% ipython --no-banner

In [1]: import numpy as np

In [2]: from numpy import linalg as LA

In [3]: np.set_printoptions(precision=2, suppress=True, linewidth=200)

In [4]: A = np.load("run8.npy")

In [5]: A
Out[5]: 
array([[ 0,  2],
       [-1, -1],
       [ 1,  2],
       [ 1,  0],
       [-3, -1]])

In [6]: f, v = A[1], A[0]

In [7]: f @ f
Out[7]: np.int64(2)

In [8]: f @ v
Out[8]: np.int64(-2)

In [9]: pr = (f @ v) / (f @ f) * f

In [10]: round(LA.norm(f + v) ** 2 + LA.norm(f - v) ** 2, 2)
Out[10]: np.float64(12.0)

In [11]: (v - pr) @ f
Out[11]: np.float64(0.0)

In [12]: pr
Out[12]: array([1., 1.])

In [13]: v - pr
Out[13]: array([-1.,  1.])

In [14]: O, r_ = LA.qr(A)

In [15]: round(float(abs(r_[0, 0])), 2), np.round(LA.norm(A[:, 0]), 2)
Out[15]: (3.46, np.float64(3.46))

In [16]: print(r_)
[[-3.46 -1.73]
 [ 0.   -2.65]]

In [17]: np.abs(np.diag(r_))
Out[17]: array([3.46, 2.65])

In [18]: np.allclose(r_.T @ r_, A.T @ A)
Out[18]: True

In [19]: O.shape, r_.shape
Out[19]: ((5, 2), (2, 2))

In [20]: O, evecs = LA.qr(A[:, :1])[0], LA.qr(A[:, 1:])[0]

In [21]: s = LA.svd(O.T @ evecs, compute_uv=False)

In [22]: print(np.round(LA.norm(O @ O.T - evecs @ evecs.T, 2), 2))
0.84

In [23]: data = np.array([[3, 3, 1, 3], [3, 3, 3, 1], [1, 3, 3, 3], [3, 1, 3, 3]])

In [24]: data
Out[24]: 
array([[3, 3, 1, 3],
       [3, 3, 3, 1],
       [1, 3, 3, 3],
       [3, 1, 3, 3]])

In [25]: # symmetric

In [26]: w, evecs = LA.eigh(data)

In [27]: print(np.round(evecs.T @ evecs, 2) + 0)
[[1. 0. 0. 0.]
 [0. 1. 0. 0.]
 [0. 0. 1. 0.]
 [0. 0. 0. 1.]]

In [28]: LA.eigvalsh(data + -3 * np.eye(4))
Out[28]: array([-5., -1., -1.,  7.])

In [29]: LA.eigvalsh(data @ data)
Out[29]: array([  4.,   4.,   4., 100.])

In [30]: print(np.abs(evecs[:, -1]))
[0.5 0.5 0.5 0.5]

In [31]: round(w.sum(), 2), np.trace(data)
Out[31]: (np.float64(12.0), np.int64(12))

In [32]: print((w > 1e-8).sum(), (w < -1e-8).sum())
3 1

In [33]: P = A @ LA.solve(A.T @ A, A.T)

In [34]: np.allclose(P @ P, P)
Out[34]: True

In [35]: np.round((np.eye(5) - P) @ A, 2) + 0
Out[35]: 
array([[0., 0.],
       [0., 0.],
       [0., 0.],
       [0., 0.],
       [0., 0.]])

In [36]: P
Out[36]: 
array([[ 0.57, -0.14,  0.43, -0.14,  0.14],
       [-0.14,  0.12, -0.19, -0.05,  0.21],
       [ 0.43, -0.19,  0.4 , -0.02, -0.14],
       [-0.14, -0.05, -0.02,  0.12, -0.29],
       [ 0.14,  0.21, -0.14, -0.29,  0.79]])

In [37]: P @ A[:, 0]
Out[37]: array([ 0., -1.,  1.,  1., -3.])

In [38]: P @ LA.pinv(P) @ P
Out[38]: 
array([[ 0.57, -0.14,  0.43, -0.14,  0.14],
       [-0.14,  0.12, -0.19, -0.05,  0.21],
       [ 0.43, -0.19,  0.4 , -0.02, -0.14],
       [-0.14, -0.05, -0.02,  0.12, -0.29],
       [ 0.14,  0.21, -0.14, -0.29,  0.79]])

In [39]: LA.lstsq(P[:-1].T, P[-1])[2]
Out[39]: np.int32(2)

In [40]: print(np.abs(np.diag(LA.qr(P)[1])) > 1e-9)
[ True  True False False False]

In [41]: np.unique(P.round(6), axis=0).shape
Out[41]: (5, 5)

In [42]: mat = np.array([[0, 0, 1, 3, 2],
    ...:     [0, 0, 2, -1, 4],
    ...:     [-1, -2, 0, -5, 0],
    ...:     [-3, 1, 5, 0, -1],
    ...:     [-2, -4, 0, 1, 0]])

In [43]: # skew, so no eigenvalue has a real part

In [44]: print(round(float(LA.norm(mat, 1)), 2), round(float(LA.norm(mat, np.inf)), 2))
10.0 10.0

In [45]: print(LA.norm(mat, axis=1))
[3.74 4.58 5.48 6.   4.58]

In [46]: round(LA.norm(mat) ** 2 / LA.norm(mat, 2) ** 2, 2)
Out[46]: np.float64(3.09)

In [47]: round(LA.norm(mat[0] - mat[3]), 2)
Out[47]: np.float64(6.63)

In [48]: mat[0] @ mat[3]
Out[48]: np.int64(3)

In [49]: U, s, Vh = LA.svd(mat)

In [50]: s.round(2) + 0
Out[50]: array([6.28, 6.28, 4.64, 4.64, 0.  ])

In [51]: out = U[:, :4] @ np.diag(s[:4]) @ Vh[:4]

In [52]: np.round(np.abs(mat - out).max(), 2)
Out[52]: np.float64(0.0)

In [53]: LA.matrix_rank(mat, rtol=0.05)
Out[53]: np.int64(4)

In [54]: out.round(2) + 0
Out[54]: 
array([[ 0.,  0.,  1.,  3.,  2.],
       [ 0.,  0.,  2., -1.,  4.],
       [-1., -2.,  0., -5.,  0.],
       [-3.,  1.,  5.,  0., -1.],
       [-2., -4.,  0.,  1.,  0.]])

In [55]: F = np.load("arr.npy")

In [56]: print(F)
[[ 1 -1  1]
 [ 1  0  0]
 [ 1  1  1]
 [ 1  2  4]
 [ 1  3  9]]

In [57]: out = np.c_[F[:, :2] @ np.array([[-3, -3], [0, -2]]), np.array([-1, 3, -2, 0, -2])]

In [58]: out
Out[58]: 
array([[-3, -1, -1],
       [-3, -3,  3],
       [-3, -5, -2],
       [-3, -7,  0],
       [-3, -9, -2]])

In [59]: LA.matrix_rank(np.c_[F, out])
Out[59]: np.int64(4)

In [60]: np.round(LA.norm(out - F @ LA.lstsq(F, out)[0], axis=0), 2) + 0
Out[60]: array([0.  , 0.  , 3.59])

In [61]: x0 = np.array([7, -2, 1])

In [62]: h = np.maximum(F @ x0, 0)

In [63]: F.T @ h
Out[63]: array([ 40,  40, 134])

In [64]: np.flatnonzero(h > 1e-9)
Out[64]: array([0, 1, 2, 3, 4])

In [65]: print(LA.svd(F, compute_uv=False))
[10.68  1.72  1.44]

In [66]: np.diff(F, axis=0)
Out[66]: 
array([[ 0,  1, -1],
       [ 0,  1,  1],
       [ 0,  1,  3],
       [ 0,  1,  5]])

In [67]: F - F[0]
Out[67]: 
array([[ 0,  0,  0],
       [ 0,  1, -1],
       [ 0,  2,  0],
       [ 0,  3,  3],
       [ 0,  4,  8]])

In [68]: F.shape
Out[68]: (5, 3)

In [69]: print(F.sum(axis=0))
[ 5  5 15]

In [70]: F.mean(axis=0)
Out[70]: array([1., 1., 3.])

In [71]: x0 = np.array([-1, 1, -2])

In [72]: rhs = F @ x0

In [73]: np.round(LA.pinv(F) @ F, 2) + 0
Out[73]: 
array([[1., 0., 0.],
       [0., 1., 0.],
       [0., 0., 1.]])

In [74]: LA.lstsq(F, rhs)[0]
Out[74]: array([-1.,  1., -2.])

In [75]: rhs
Out[75]: array([ -4,  -1,  -2,  -7, -16])

In [76]: rng = np.random.default_rng(3029)

In [77]: rhs = rhs + 0.02 * rng.normal(size=5)

In [78]: rhs
Out[78]: array([ -3.99,  -0.97,  -2.  ,  -6.99, -16.04])

In [79]: c, *_ = LA.lstsq(F, rhs)

In [80]: [round(float(LA.norm(LA.solve(F.T @ F + lam * np.eye(3), F.T @ rhs))), 2) for lam in (0, 1, 10, 100)]
Out[80]: [2.45, 2.11, 1.58, 0.89]

In [81]: round(float(LA.norm(rhs - F @ c)), 2)
Out[81]: 0.02

In [82]: c
Out[82]: array([-0.98,  1.  , -2.01])
